% ipython --no-banner

In [1]: import numpy as np

In [2]: np.set_printoptions(suppress=True, linewidth=160)

In [3]: arr = np.load("run9.npy")

In [4]: arr
Out[4]: 
array([[-1. ,  2. ,  3. , 12. , 14. ,  1. ,  9. ,  3. ],
       [-0.2,  0.5,  2.4, -0.7, -0.4,  0.2, -1. , -1.6],
       [-3.1, -1.2,  1.1,  1.1,  2.6, -0.3,  0.8, -0.3],
       [-1.5,  0.1,  0.8,  0.1,  0.2, -0.7, -1.6,  0.9],
       [-2.1, -0.4, -0.1,  1.3,  0.4,  2.2, -0.9, -0.7],
       [ 1.3,  1.7, -1.3, -0.1, -2.2, -0.4, -1. ,  1.8],
       [-1.8,  2.1, -1.4,  0.5, -1.5, -2.1,  1. , -0.4],
       [ 1.1, -2. , -0.6, -2. ,  0.6,  0.5, -1.8, -0.6],
       [ 0.4, -1.5, -1.4,  0.5, -0.7, -0.1, -0.9,  1. ],
       [-0.7,  1.7, -0.1,  1.1,  0.9, -0.3,  1.7,  0.3],
       [ 0.2,  0.3, -0.1,  2. ,  0. ,  1.3, -0.2,  1.8],
       [ 1. ,  2.1,  1.1, -0.7,  0.8,  2.3,  1.8, -1.9],
       [ 1.2,  0.9,  1.7,  0. ,  1.2,  0.2, -0.4,  0.2],
       [-1.2, -1.8,  1.5,  0.2,  0. , -0.1,  0. , -0.7],
       [ 0.6, -1.6,  0.6, -0.2,  1. ,  1.3, -0.7,  1.8]])

In [5]: other = arr / np.linalg.norm(arr, axis=1, keepdims=True)

In [6]: G = other @ other.T

In [7]: np.round(np.linalg.norm(other, axis=1), 2)
Out[7]: array([1., 1., 1., 1., 1., 1., 1., 1., 1., 1., 1., 1., 1., 1., 1.])

In [8]: round(np.degrees(np.arccos(np.clip(G[10, 5], -1, 1))), 2)
Out[8]: np.float64(72.28)

In [9]: (G - 2 * np.eye(15)).round(6).argmax(axis=1)
Out[9]: array([ 9, 12, 13,  2,  2,  8,  9, 14, 14,  0,  0, 12,  1,  2,  7])

In [10]: theta = np.radians(180)

In [11]: R = np.eye(8)

In [12]: R[3, 3] = R[2, 2] = np.cos(theta)

In [13]: R[3, 2], R[2, 3] = -np.sin(theta), np.sin(theta)

In [14]: R.round(2) + 0
Out[14]: 
array([[ 1.,  0.,  0.,  0.,  0.,  0.,  0.,  0.],
       [ 0.,  1.,  0.,  0.,  0.,  0.,  0.,  0.],
       [ 0.,  0., -1.,  0.,  0.,  0.,  0.,  0.],
       [ 0.,  0.,  0., -1.,  0.,  0.,  0.,  0.],
       [ 0.,  0.,  0.,  0.,  1.,  0.,  0.,  0.],
       [ 0.,  0.,  0.,  0.,  0.,  1.,  0.,  0.],
       [ 0.,  0.,  0.,  0.,  0.,  0.,  1.,  0.],
       [ 0.,  0.,  0.,  0.,  0.,  0.,  0.,  1.]])

In [15]: other = arr @ R.T

In [16]: other.round(2) + 0
Out[16]: 
array([[ -1. ,   2. ,  -3. , -12. ,  14. ,   1. ,   9. ,   3. ],
       [ -0.2,   0.5,  -2.4,   0.7,  -0.4,   0.2,  -1. ,  -1.6],
       [ -3.1,  -1.2,  -1.1,  -1.1,   2.6,  -0.3,   0.8,  -0.3],
       [ -1.5,   0.1,  -0.8,  -0.1,   0.2,  -0.7,  -1.6,   0.9],
       [ -2.1,  -0.4,   0.1,  -1.3,   0.4,   2.2,  -0.9,  -0.7],
       [  1.3,   1.7,   1.3,   0.1,  -2.2,  -0.4,  -1. ,   1.8],
       [ -1.8,   2.1,   1.4,  -0.5,  -1.5,  -2.1,   1. ,  -0.4],
       [  1.1,  -2. ,   0.6,   2. ,   0.6,   0.5,  -1.8,  -0.6],
       [  0.4,  -1.5,   1.4,  -0.5,  -0.7,  -0.1,  -0.9,   1. ],
       [ -0.7,   1.7,   0.1,  -1.1,   0.9,  -0.3,   1.7,   0.3],
       [  0.2,   0.3,   0.1,  -2. ,   0. ,   1.3,  -0.2,   1.8],
       [  1. ,   2.1,  -1.1,   0.7,   0.8,   2.3,   1.8,  -1.9],
       [  1.2,   0.9,  -1.7,   0. ,   1.2,   0.2,  -0.4,   0.2],
       [ -1.2,  -1.8,  -1.5,  -0.2,   0. ,  -0.1,   0. ,  -0.7],
       [  0.6,  -1.6,  -0.6,   0.2,   1. ,   1.3,  -0.7,   1.8]])

In [17]: np.round(np.linalg.svd(arr, compute_uv=False), 2), np.round(np.linalg.svd(other, compute_uv=False), 2)
Out[17]: 
(array([21.7 ,  6.55,  5.8 ,  5.6 ,  3.72,  3.42,  2.04,  1.61]),
 array([21.7 ,  6.55,  5.8 ,  5.6 ,  3.72,  3.42,  2.04,  1.61]))

In [18]: np.round(np.abs(other - arr).max(axis=0), 2)
Out[18]: array([ 0.,  0.,  6., 24.,  0.,  0.,  0.,  0.])
